>>> import numpy as np
>>> np.set_printoptions(precision=4, suppress=True, linewidth=160, sign=" ")
>>> def rnd(a):
...     return np.round(a, 4) + 0
... 
>>> Y = np.array([[1, 2], [1, 2]])
>>> data = np.tile(Y, (2, 2))
>>> print(data)
[[ 1  2  1  2]
 [ 1  2  1  2]
 [ 1  2  1  2]
 [ 1  2  1  2]]
>>> left, sv, Vt = np.linalg.svd(data)
>>> vecs = Vt[:(sv > 1e-8).sum()]
>>> rng = np.random.default_rng(4290)
>>> vec = data[1] + -3 * data[2] + rng.integers(2) * np.eye(4)[0]
>>> print(vec)
[-2. -4. -2. -4.]
>>> print(np.diag(vecs.T @ vecs))
[ 0.1  0.4  0.1  0.4]
>>> print(rnd(np.linalg.norm(vec - vecs.T @ vecs @ vec)))
0.0
>>> print(np.linalg.matrix_rank(np.vstack([data, vec])))
1
>>> rank = np.linalg.matrix_rank(data)
>>> print(rank)
1
>>> ns = np.linalg.svd(data)[2][rank:].T
>>> print([int(np.linalg.matrix_rank(data[:i])) for i in range(1, len(data) + 1)])
[1, 1, 1, 1]
>>> print(np.allclose(data @ ns, 0))
True
>>> print(rnd(ns @ ns.T))
[[ 0.9 -0.2 -0.1 -0.2]
 [-0.2  0.6 -0.2 -0.4]
 [-0.1 -0.2  0.9 -0.2]
 [-0.2 -0.4 -0.2  0.6]]
>>> print([int(np.linalg.matrix_rank(np.delete(data, i, axis=0))) for i in range(4)])
[1, 1, 1, 1]
>>> print(rnd(data @ ns))
[[ 0.  0.  0.]
 [ 0.  0.  0.]
 [ 0.  0.  0.]
 [ 0.  0.  0.]]
>>> print(rnd(np.sort(np.abs(np.linalg.eigvals(data)))))
[ 0.  0.  0.  6.]
>>> print((data - data.T) / 2)
[[ 0.   0.5  0.   0.5]
 [-0.5  0.  -0.5  0. ]
 [ 0.   0.5  0.   0.5]
 [-0.5  0.  -0.5  0. ]]
>>> print(data @ data)
[[  6  12   6  12]
 [  6  12   6  12]
 [  6  12   6  12]
 [  6  12   6  12]]
>>> print((data + data.T) / 2)
[[ 1.   1.5  1.   1.5]
 [ 1.5  2.   1.5  2. ]
 [ 1.   1.5  1.   1.5]
 [ 1.5  2.   1.5  2. ]]
>>> print(np.allclose(data @ data.T, data.T @ data))
False
>>> print(np.linalg.matrix_power(data, 4))
[[ 216  432  216  432]
 [ 216  432  216  432]
 [ 216  432  216  432]
 [ 216  432  216  432]]
>>> M = np.load("dump.npy")
>>> print(M)
[[ 1.   0.   0. ]
 [ 0.   1.   0. ]
 [ 0.5  0.   0.5]]
>>> print(rnd(np.sort(np.abs(np.linalg.eigvals(M)))[::-1]))
[ 1.   1.   0.5]
>>> print(M @ np.ones(3))
[ 1.  1.  1.]
>>> print(rnd(np.linalg.matrix_power(M, 2)))
[[ 1.    0.    0.  ]
 [ 0.    1.    0.  ]
 [ 0.75  0.    0.25]]
>>> pr = np.eye(3)[2]
>>> for _ in range(6):
...     pr = pr @ M
...     print(pr.round(4))
... 
[ 0.5  0.   0.5]
[ 0.75  0.    0.25]
[ 0.875  0.     0.125]
[ 0.9375  0.      0.0625]
[ 0.9688  0.      0.0312]
[ 0.9844  0.      0.0156]
>>> Y = np.array([[3, 1, 2], [3, 3, 3], [1, 3, 3]])
>>> W0 = np.triu(Y, 1)
>>> print(W0)
[[ 0  1  2]
 [ 0  0  3]
 [ 0  0  0]]
>>> print(W0 @ W0)
[[ 0  0  3]
 [ 0  0  0]
 [ 0  0  0]]
>>> print(np.linalg.matrix_power(W0 - np.diag(np.diag(W0)), 3))
[[ 0  0  0]
 [ 0  0  0]
 [ 0  0  0]]
>>> print(np.prod(np.diag(W0)), rnd(np.linalg.det(W0)))
0 0.0
>>> print([int(np.linalg.matrix_rank(np.linalg.matrix_power(W0, p))) for p in range(1, 4)])
[2, 1, 0]
>>> Y = W0 + rng.integers(-2, 3, (3, 2)) @ rng.integers(-2, 3, (2, 3))
>>> print(Y)
[[ 1 -1  0]
 [ 0  0  3]
 [-3  4  3]]
>>> print(np.linalg.matrix_rank(Y - W0, tol=1e-8))
2
>>> m1 = np.load("x.npy")
>>> print(m1)
[[ 2 -3  3]
 [ 0  3  0]
 [ 0  0 -2]]
>>> Q = m1.astype(float).copy()
>>> for j in range(3):
...     Q[:, j] -= Q[:, :j] @ (Q[:, :j].T @ Q[:, j])
...     Q[:, j] /= np.linalg.norm(Q[:, j])
... 
>>> print(Q.T @ m1)
[[ 2. -3.  3.]
 [ 0.  3.  0.]
 [ 0.  0.  2.]]
>>> W1 = np.array([[-3, -1, -6, 3], [4, 4, 6, 1], [-1, 5, 6, 7]])
>>> b = np.array([-1, 1, 0, 2])
>>> hid = np.maximum(m1 @ W1 + b, 0)
>>> print(hid)
[[  0   2   0  26]
 [ 11  13  18   5]
 [  1   0   0   0]]
>>> Z = np.array([[2, 1, 2], [0, 3, 2], [1, 2, 0], [2, 1, 3]])
>>> print(hid @ Z)
[[ 52  32  82]
 [ 50  91  63]
 [  2   1   2]]
>>> print(W1 @ Z)
[[ -6 -15   1]
 [ 16  29  19]
 [ 18  33  29]]
>>> P = np.triu(np.array([[-4, -2, -7], [6, 0, -8], [-8, 4, 7]]), 1) + np.eye(3)
>>> Y = P @ m1 @ np.linalg.inv(P)
>>> print(P @ m1 - m1 @ P)
[[ 0. -2.  4.]
 [ 0.  0. 40.]
 [ 0.  0.  0.]]
>>> print(rnd(np.linalg.det(Y)))
-12.0
>>> print(np.linalg.matrix_rank(Y))
3
>>> print(np.poly(Y))
[ 1. -3. -4. 12.]
>>> print(Y)
[[ 2. -5. -9.]
 [ 0.  3. 40.]
 [ 0.  0. -2.]]
>>> print(np.trace(Y), np.trace(m1))
3.0 3
>>> Y = np.linalg.inv(m1)
>>> print((np.abs(Y) > 1e-9).astype(int))
[[ 1  1  1]
 [ 0  1  0]
 [ 0  0  1]]
>>> print(rnd(np.linalg.slogdet(m1)[0]))
-1.0
>>> A = np.tril(np.array([[-6, 1, -5, 3], [-5, -2, 7, -5], [-3, -7, 7, 9], [-8, -1, -8, -2]]), -1) + np.eye(4, dtype=int)
>>> print(A)
[[ 1  0  0  0]
 [-5  1  0  0]
 [-3 -7  1  0]
 [-8 -1 -8  1]]
>>> print(rnd(np.sort(np.abs(np.linalg.eigvals(A)))))
[ 1.  1.  1.  1.]
>>> print(np.linalg.matrix_power(A, 3))
[[   1    0    0    0]
 [ -15    1    0    0]
 [  96  -21    1    0]
 [-217  165  -24    1]]
>>> print(np.trace(A))
4
>>> print(A @ A)
[[  1   0   0   0]
 [-10   1   0   0]
 [ 29 -14   1   0]
 [ 13  54 -16   1]]
>>> G = M.T @ M
>>> print(rnd(np.linalg.svd(M, compute_uv=False) ** 2))
[ 1.309  1.     0.191]
>>> print(np.allclose(G, G.T))
True
>>> print(G)
[[ 1.25  0.    0.25]
 [ 0.    1.    0.  ]
 [ 0.25  0.    0.25]]
>>> print(np.diag(G))
[ 1.25  1.    0.25]
>>> Y = A + rng.integers(-2, 3, (4, 3)) @ rng.integers(-2, 3, (3, 4))
>>> print(Y)
[[  4   0   3  -3]
 [-11   1   0   4]
 [-12 -10  -2   7]
 [-10   1  -7   2]]
>>> print(Y - A)
[[ 3  0  3 -3]
 [-6  0  0  4]
 [-9 -3 -3  7]
 [-2  2  1  1]]
>>> print(np.linalg.matrix_rank(Y - A, tol=1e-8))
3
>>> print(np.abs(Y - A).sum(axis=1))
[  9  10  22   6]
>>> print(rnd(np.linalg.svd(Y - A, compute_uv=False)))
[ 14.8083   3.6214   2.1448   0.    ]
>>> vec = np.array([2, 0, 1, 2])
>>> target = Y @ vec
>>> b, lr = np.zeros(4), 1 / np.linalg.norm(Y, 2) ** 2
>>> for i in range(250):
...     b -= lr * Y.T @ (Y @ b - target)
...     if i % 50 == 0: print(i, round(np.linalg.norm(Y @ b - target), 4))
... 
0 10.9183
50 3.0757
100 2.2607
150 1.6653
200 1.2268
>>> print(rnd(b))
[ 1.8212 -0.1275  1.0602  1.5387]
>>> print(rnd(np.linalg.cond(Y)))
12.8099
>>> arr = np.array([[-3.0, 0.0, 12.0, -6.0],
...     [-12.0, 3.0, 24.0, -12.0],
...     [-12.0, 6.0, 21.0, -12.0],
...     [-24.0, 12.0, 36.0, -21.0]])
>>> print(arr)
[[ -3.   0.  12.  -6.]
 [-12.   3.  24. -12.]
 [-12.   6.  21. -12.]
 [-24.  12.  36. -21.]]
>>> Y = np.linalg.inv(arr)
>>> print(rnd(arr @ Y))
[[ 1.  0.  0.  0.]
 [ 0.  1.  0.  0.]
 [ 0.  0.  1.  0.]
 [ 0.  0.  0.  1.]]
>>> print(rnd(Y))
[[-0.3333  0.      1.3333 -0.6667]
 [-1.3333  0.3333  2.6667 -1.3333]
 [-1.3333  0.6667  2.3333 -1.3333]
 [-2.6667  1.3333  4.     -2.3333]]
>>> print(rnd(np.linalg.slogdet(arr)[0]))
1.0
>>> print(rnd(np.linalg.inv(Y)))
[[ -3.   0.  12.  -6.]
 [-12.   3.  24. -12.]
 [-12.   6.  21. -12.]
 [-24.  12.  36. -21.]]
